>>> import numpy as np
>>> import numpy.linalg as la
>>> np.set_printoptions(precision=2, suppress=True, linewidth=160)
>>> data = np.loadtxt("m.csv", delimiter=",")
>>> print(data)
[[-2.16 -0.72  0.72 -1.17  1.71 -1.89 -1.26  0.36  0.45 -0.18  0.72  0.   -0.9  -1.62]
 [-2.4  -0.8   0.8  -1.3   1.9  -2.1  -1.4   0.4   0.5  -0.2   0.8   0.   -1.   -1.8 ]
 [-1.44 -0.48  0.48 -0.78  1.14 -1.26 -0.84  0.24  0.3  -0.12  0.48  0.   -0.6  -1.08]
 [-2.64 -0.88  0.88 -1.43  2.09 -2.31 -1.54  0.44  0.55 -0.22  0.88  0.   -1.1  -1.98]
 [-1.68 -0.56  0.56 -0.91  1.33 -1.47 -0.98  0.28  0.35 -0.14  0.56  0.   -0.7  -1.26]
 [ 0.72  0.24 -0.24  0.39 -0.57  0.63  0.42 -0.12 -0.15  0.06 -0.24  0.    0.3   0.54]
 [ 0.24  0.08 -0.08  0.13 -0.19  0.21  0.14 -0.04 -0.05  0.02 -0.08  0.    0.1   0.18]
 [-0.48 -0.16  0.16 -0.26  0.38 -0.42 -0.28  0.08  0.1  -0.04  0.16  0.   -0.2  -0.36]
 [-1.92 -0.64  0.64 -1.04  1.52 -1.68 -1.12  0.32  0.4  -0.16  0.64  0.   -0.8  -1.44]
 [-4.8  -1.6   1.6  -2.6   3.8  -4.2  -2.8   0.8   1.   -0.4   1.6   0.   -2.   -3.6 ]
 [ 2.4   0.8  -0.8   1.3  -1.9   2.1   1.4  -0.4  -0.5   0.2  -0.8   0.    1.    1.8 ]
 [-2.16 -0.72  0.72 -1.17  1.71 -1.89 -1.26  0.36  0.45 -0.18  0.72  0.   -0.9  -1.62]
 [ 0.96  0.32 -0.32  0.52 -0.76  0.84  0.56 -0.16 -0.2   0.08 -0.32  0.    0.4   0.72]
 [ 2.88  0.96 -0.96  1.56 -2.28  2.52  1.68 -0.48 -0.6   0.24 -0.96  0.    1.2   2.16]
 [-2.16 -0.72  0.72 -1.17  1.71 -1.89 -1.26  0.36  0.45 -0.18  0.72  0.   -0.9  -1.62]]
>>> # rows and columns are dependent
>>> U, sig, Vh = la.svd(data)
>>> evecs = Vh[:(sig > 1e-8).sum()]
>>> rng = np.random.default_rng(54)
>>> x0 = data[3] + 4 * data[0] + rng.integers(2) * np.eye(14)[0]
>>> print(x0)
[-11.28  -3.76   3.76  -6.11   8.93  -9.87  -6.58   1.88   2.35  -0.94   3.76   0.    -4.7   -8.46]
>>> print(round(float(la.norm(x0 - evecs.T @ evecs @ x0)), 2))
0.0
>>> print(np.allclose(evecs.T @ evecs @ x0, x0))
True
>>> Y = np.array([[-2, 1, -2, -1],
...     [-2, 5, -3, 1],
...     [4, 2, -5, -1],
...     [-4, -1, 5, 5],
...     [0, 4, 0, -5],
...     [1, -3, -1, 4],
...     [2, 0, -5, -4],
...     [4, 4, 0, 5]])
>>> cent = np.array([[-2, -3, 2, 2, 1],
...     [2, 3, -2, 2, 2],
...     [-2, -1, 2, -2, -1],
...     [0, 2, 3, -3, 3]])
>>> W0 = Y @ cent
>>> print(W0)
[[ 10   9 -13   5  -1]
 [ 20  26 -17   9  14]
 [  6  -3  -9  25  10]
 [ -4  14  19 -35   4]
 [  8   2 -23  23  -7]
 [ -6  -3  18 -14   8]
 [  6  -9 -18  26  -5]
 [  0  10  15   1  27]]
>>> Y = W0[0, 0] * W0[1:] - np.outer(W0[1:, 0], W0[0])
>>> print(Y)
[[   0   80   90  -10  160]
 [   0  -84  -12  220  106]
 [   0  176  138 -330   36]
 [   0  -52 -126  190  -62]
 [   0   24  102 -110   74]
 [   0 -144 -102  230  -44]
 [   0  100  150   10  270]]
>>> print(la.matrix_rank(Y), la.matrix_rank(W0))
3 4
